$ ipython --no-banner

In [1]: import numpy as np

In [2]: np.set_printoptions(suppress=True, linewidth=100)

In [3]: rnd = lambda a: np.round(a, 2) + 0

In [4]: data = np.load("case6.npy")

In [5]: print(data)
[[0 0 1 1 0 0 0 0 0 0 0 0 1 0 0 0]
 [0 0 0 0 1 1 1 1 1 0 1 0 0 1 1 0]
 [1 0 0 1 0 0 0 0 0 0 0 1 1 0 0 0]
 [1 0 1 0 0 0 0 0 0 1 0 1 1 0 0 0]
 [0 1 0 0 0 1 1 1 1 0 0 0 0 1 1 0]
 [0 1 0 0 1 0 1 1 1 0 0 0 0 1 1 1]
 [0 1 0 0 1 1 0 1 1 0 0 0 0 1 1 1]
 [0 1 0 0 1 1 1 0 1 0 1 0 0 1 1 1]
 [0 1 0 0 1 1 1 1 0 0 1 0 0 1 1 1]
 [0 0 0 1 0 0 0 0 0 0 0 0 1 0 0 0]
 [0 1 0 0 0 0 0 1 1 0 0 0 0 1 1 1]
 [0 0 1 1 0 0 0 0 0 0 0 0 1 0 0 0]
 [1 0 1 1 0 0 0 0 0 1 0 1 0 0 0 0]
 [0 1 0 0 1 1 1 1 1 0 1 0 0 0 1 1]
 [0 1 0 0 1 1 1 1 1 0 1 0 0 1 0 1]
 [0 0 0 0 0 1 1 1 1 0 1 0 0 1 1 0]]

In [6]: # row 11 repeats row 0

In [7]: U, sv, vt = np.linalg.svd(data)

In [8]: print(np.argmax(sv[:-1] / (sv[1:] + 1e-6)) + 1)
15

In [9]: A2 = U[:, :15] @ np.diag(sv[:15]) @ vt[:15]

In [10]: print(rnd(np.linalg.norm(data - A2) / np.linalg.norm(data)))
0.0

In [11]: print(np.linalg.matrix_rank(A2))
15

In [12]: print(np.linalg.matrix_rank(data, rtol=0.05))
13

In [13]: A2 = data / np.linalg.norm(data, axis=1, keepdims=True)

In [14]: G = A2 @ A2.T

In [15]: print(rnd(G[6]))
[0.   0.75 0.   0.   0.8  0.87 1.   0.82 0.82 0.   0.87 0.   0.   0.82 0.82 0.67]

In [16]: print((G - 2 * np.eye(16)).round(6).argmax(axis=1))
[11 15  9 12 15  6  5  8  7  0  5  0  3  7  7  1]

In [17]: r = np.linalg.matrix_rank(data)

In [18]: print(r)
15

In [19]: null = np.linalg.svd(data)[2][r:].T

In [20]: print(rnd(data @ null))
[[0.]
 [0.]
 [0.]
 [0.]
 [0.]
 [0.]
 [0.]
 [0.]
 [0.]
 [0.]
 [0.]
 [0.]
 [0.]
 [0.]
 [0.]
 [0.]]

In [21]: print(null.shape)
(16, 1)

In [22]: print(np.linalg.matrix_rank(data.T @ data), np.linalg.matrix_rank(data @ data.T))
15 15

In [23]: print(rnd(null[:, 0] / null[np.abs(null[:, 0]).round(6).argmax(), 0]))
[ 1.  0.  0.  0.  0.  0.  0.  0.  0.  0.  0. -1.  0.  0.  0.  0.]

In [24]: print([int(np.linalg.matrix_rank(np.delete(data, i, axis=0))) for i in range(16)])
[15, 14, 14, 14, 14, 14, 14, 14, 14, 14, 14, 15, 14, 14, 14, 14]

In [25]: A2 = data / np.sqrt((data ** 2).mean(axis=1, keepdims=True))

In [26]: print(np.linalg.matrix_rank(A2) == np.linalg.matrix_rank(data))
True

In [27]: print(np.linalg.matrix_rank(data - data.mean(axis=1, keepdims=True)))
14

In [28]: print(rnd(np.linalg.norm(A2, axis=1)))
[4. 4. 4. 4. 4. 4. 4. 4. 4. 4. 4. 4. 4. 4. 4. 4.]

In [29]: print(np.allclose(data, data.T))
True

In [30]: A2 = np.array([[-0.4],
    ...:     [0.3],
    ...:     [0.9],
    ...:     [1.4],
    ...:     [-0.6],
    ...:     [-1.1],
    ...:     [-0.9],
    ...:     [-0.2],
    ...:     [0.0],
    ...:     [1.2],
    ...:     [1.3]])

In [31]: C = np.array([[1.0, -1.0, -1.8, 0.5, 0.1, 0.2, 0.5, -1.1, 0.1, -0.6]])

In [32]: A = A2 @ C

In [33]: print(rnd(A))
[[-0.4   0.4   0.72 -0.2  -0.04 -0.08 -0.2   0.44 -0.04  0.24]
 [ 0.3  -0.3  -0.54  0.15  0.03  0.06  0.15 -0.33  0.03 -0.18]
 [ 0.9  -0.9  -1.62  0.45  0.09  0.18  0.45 -0.99  0.09 -0.54]
 [ 1.4  -1.4  -2.52  0.7   0.14  0.28  0.7  -1.54  0.14 -0.84]
 [-0.6   0.6   1.08 -0.3  -0.06 -0.12 -0.3   0.66 -0.06  0.36]
 [-1.1   1.1   1.98 -0.55 -0.11 -0.22 -0.55  1.21 -0.11  0.66]
 [-0.9   0.9   1.62 -0.45 -0.09 -0.18 -0.45  0.99 -0.09  0.54]
 [-0.2   0.2   0.36 -0.1  -0.02 -0.04 -0.1   0.22 -0.02  0.12]
 [ 0.    0.    0.    0.    0.    0.    0.    0.    0.    0.  ]
 [ 1.2  -1.2  -2.16  0.6   0.12  0.24  0.6  -1.32  0.12 -0.72]
 [ 1.3  -1.3  -2.34  0.65  0.13  0.26  0.65 -1.43  0.13 -0.78]]

In [34]: r = np.linalg.matrix_rank(A)

In [35]: print(r)
1

In [36]: null = np.linalg.svd(A)[2][r:].T

In [37]: print([int(np.linalg.matrix_rank(np.delete(A, i, axis=0))) for i in range(11)])
[1, 1, 1, 1, 1, 1, 1, 1, 1, 1, 1]

In [38]: print(rnd(null @ null.T))
[[ 0.86  0.14  0.24 -0.07 -0.01 -0.03 -0.07  0.15 -0.01  0.08]
 [ 0.14  0.86 -0.24  0.07  0.01  0.03  0.07 -0.15  0.01 -0.08]
 [ 0.24 -0.24  0.56  0.12  0.02  0.05  0.12 -0.27  0.02 -0.15]
 [-0.07  0.07  0.12  0.97 -0.01 -0.01 -0.03  0.07 -0.01  0.04]
 [-0.01  0.01  0.02 -0.01  1.    0.   -0.01  0.01  0.    0.01]
 [-0.03  0.03  0.05 -0.01  0.    0.99 -0.01  0.03  0.    0.02]
 [-0.07  0.07  0.12 -0.03 -0.01 -0.01  0.97  0.07 -0.01  0.04]
 [ 0.15 -0.15 -0.27  0.07  0.01  0.03  0.07  0.84  0.01 -0.09]
 [-0.01  0.01  0.02 -0.01  0.    0.   -0.01  0.01  1.    0.01]
 [ 0.08 -0.08 -0.15  0.04  0.01  0.02  0.04 -0.09  0.01  0.95]]

In [39]: print(np.unique(data.round(6), axis=0).shape)
(15, 16)

In [40]: print(np.allclose(data[:-1].T @ np.linalg.lstsq(data[:-1].T, data[-1])[0], data[-1]))
False

In [41]: print(np.allclose(A[:-1].T @ np.linalg.lstsq(A[:-1].T, A[-1])[0], A[-1]))
True

In [42]: E = np.load("sample6.npy")

In [43]: print(E)
[[ 29 -35 -31 -23 -10]
 [ 23 -21 -20   3   8]
 [ 21 -19 -51 -47 -38]
 [ 36 -38 -43 -24 -11]
 [ 15 -15 -55 -65 -55]
 [ 15 -13 -29 -21 -16]
 [  7  -5 -38 -45 -40]
 [ 45 -45 -50 -19  -5]]

In [44]: # null space of dimension 2

In [45]: x = np.array([2, -2, -2, 1, 1])

In [46]: print(E @ np.eye(5)[1])
[-35. -21. -19. -38. -15. -13.  -5. -45.]

In [47]: print((E * x).sum(axis=1))
[157 139  97 199  50  77  15 256]

In [48]: r = np.linalg.matrix_rank(E)

In [49]: print(r)
3

In [50]: null = np.linalg.svd(E)[2][r:].T

In [51]: print([int(np.linalg.matrix_rank(E[:i])) for i in range(1, len(E) + 1)])
[1, 2, 3, 3, 3, 3, 3, 3]

In [52]: print(np.allclose(E @ null, 0))
True

In [53]: print([int(np.linalg.matrix_rank(E[:, :j + 1])) for j in range(5)])
[1, 2, 3, 3, 3]

In [54]: print([int(np.linalg.matrix_rank(np.delete(E, i, axis=0))) for i in range(8)])
[3, 3, 3, 3, 3, 3, 3, 3]

In [55]: mat = np.array([[5.0, 1.0, 0.0, 0.0, 0.0, 0.0],
    ...:     [0.0, 5.0, 1.0, 0.0, 0.0, 0.0],
    ...:     [0.0, 0.0, 5.0, 1.0, 0.0, 0.0],
    ...:     [0.0, 0.0, 0.0, 5.0, 1.0, 0.0],
    ...:     [0.0, 0.0, 0.0, 0.0, 5.0, 1.0],
    ...:     [0.0, 0.0, 0.0, 0.0, 0.0, 5.0]])

In [56]: print(mat)
[[5. 1. 0. 0. 0. 0.]
 [0. 5. 1. 0. 0. 0.]
 [0. 0. 5. 1. 0. 0.]
 [0. 0. 0. 5. 1. 0.]
 [0. 0. 0. 0. 5. 1.]
 [0. 0. 0. 0. 0. 5.]]

In [57]: # triangular

In [58]: r0, g = mat[3], mat[1]

In [59]: print(r0 @ r0)
26.0

In [60]: print(r0 @ g)
0.0

In [61]: pr = (r0 @ g) / (r0 @ r0) * r0

In [62]: print(g - pr)
[0. 5. 1. 0. 0. 0.]

In [63]: print(rnd(np.linalg.norm(r0 + g) ** 2 + np.linalg.norm(r0 - g) ** 2))
104.0

In [64]: x = np.array([2, 1, -2, 2, 1, 2])

In [65]: print(mat * x)
[[ 10.   1.  -0.   0.   0.   0.]
 [  0.   5.  -2.   0.   0.   0.]
 [  0.   0. -10.   2.   0.   0.]
 [  0.   0.  -0.  10.   1.   0.]
 [  0.   0.  -0.   0.   5.   2.]
 [  0.   0.  -0.   0.   0.  10.]]

In [66]: print(mat @ np.ones(6))
[6. 6. 6. 6. 6. 5.]

In [67]: print(mat @ np.eye(6)[5])
[0. 0. 0. 0. 1. 5.]

In [68]: A2 = mat / np.sqrt((mat ** 2).mean(axis=1, keepdims=True))

In [69]: print(rnd(np.linalg.norm(A2, axis=1)))
[2.45 2.45 2.45 2.45 2.45 2.45]

In [70]: print(np.linalg.matrix_rank(A2) == np.linalg.matrix_rank(mat))
True

In [71]: q, V = np.linalg.qr(mat[:, :5])[0], np.linalg.qr(mat[:, 5:])[0]

In [72]: sv = np.linalg.svd(q.T @ V, compute_uv=False)

In [73]: print(rnd(np.degrees(np.arccos(sv.clip(0, 1)))))
[78.69]

In [74]: print((sv > 0.9).sum())
0

In [75]: print(rnd(sv))
[0.2]

In [76]: feats = np.loadtxt("a.csv", delimiter=",")

In [77]: print(feats)
[[ 1. -2.  1.  2.  2.  0.  1.  0.  2.]
 [-1.  0.  3.  2. -2.  2.  2. -2. -1.]
 [-3. -2.  1.  1. -3. -3. -3. -3. -1.]
 [-1.  0. -2.  2.  3.  2. -2.  3. -2.]
 [ 3. -2.  3. -2.  1.  0.  0.  2. -3.]
 [ 1. -2.  1.  2.  2.  0.  1.  0.  2.]
 [-1. -3.  1. -1.  1.  2. -1.  0. -1.]
 [ 1.  0.  1.  3. -2.  2.  1.  1. -3.]
 [-3.  0.  1.  1. -2.  1. -2.  3.  1.]
 [ 0. -1.  3.  1.  3.  2.  0. -2.  2.]
 [ 0.  0. -1.  2.  0. -2. -2. -1. -1.]
 [-1.  3. -3. -3.  3.  0. -2.  0.  3.]
 [ 0.  1.  2.  0.  2.  0.  2.  2.  2.]
 [ 1.  2. -1. -2.  1.  0.  1.  3. -2.]]

In [78]: # row 5 repeats row 0

In [79]: A2 = feats / np.linalg.norm(feats, axis=1, keepdims=True)

In [80]: G = A2 @ A2.T

In [81]: print(rnd(np.linalg.norm(A2, axis=1)))
[1. 1. 1. 1. 1. 1. 1. 1. 1. 1. 1. 1. 1. 1.]

In [82]: print(rnd(np.degrees(np.arccos(np.clip(G[11, 3], -1, 1)))))
79.56

In [83]: print((G - 2 * np.eye(14)).round(6).argmax(axis=1))
[ 5  7 10 13  6  0  4  1  3  0  2 13  0  4]

In [84]: A2 = np.c_[feats[:, :4] @ np.array([[-5, -4, 0, 5], [-2, 4, -3, 3], [-3, -3, -3, 1], [0, 1, 1, -1]]), np.array([1, 0, 0, 0, 2, 0, 0, 0, -2, -2, -1, -2, -1, -1])]

In [85]: print(A2)
[[ -4. -13.   5.  -2.   1.]
 [ -4.  -3.  -7.  -4.   0.]
 [ 16.   2.   4. -21.   0.]
 [ 11.  12.   8.  -9.   0.]
 [-20. -31.  -5.  14.   2.]
 [ -4. -13.   5.  -2.   0.]
 [  8. -12.   5. -12.   0.]
 [ -8.  -4.   0.   3.   0.]
 [ 12.  10.  -2. -15.  -2.]
 [ -7. -12.  -5.  -1.  -2.]
 [  3.   5.   5.  -3.  -1.]
 [  8.  22.  -3.   4.  -2.]
 [ -8.  -2.  -9.   5.  -1.]
 [ -6.   5.  -5.  12.  -1.]]

In [86]: print(rnd(np.linalg.norm(np.linalg.qr(feats)[0].T @ A2, axis=0) ** 2 / ((A2 ** 2).sum(axis=0) + 1e-12)))
[1.   1.   1.   1.   0.76]

In [87]: print(np.linalg.matrix_rank(A2))
5

In [88]: print(np.linalg.matrix_rank(np.c_[feats, A2]))
10
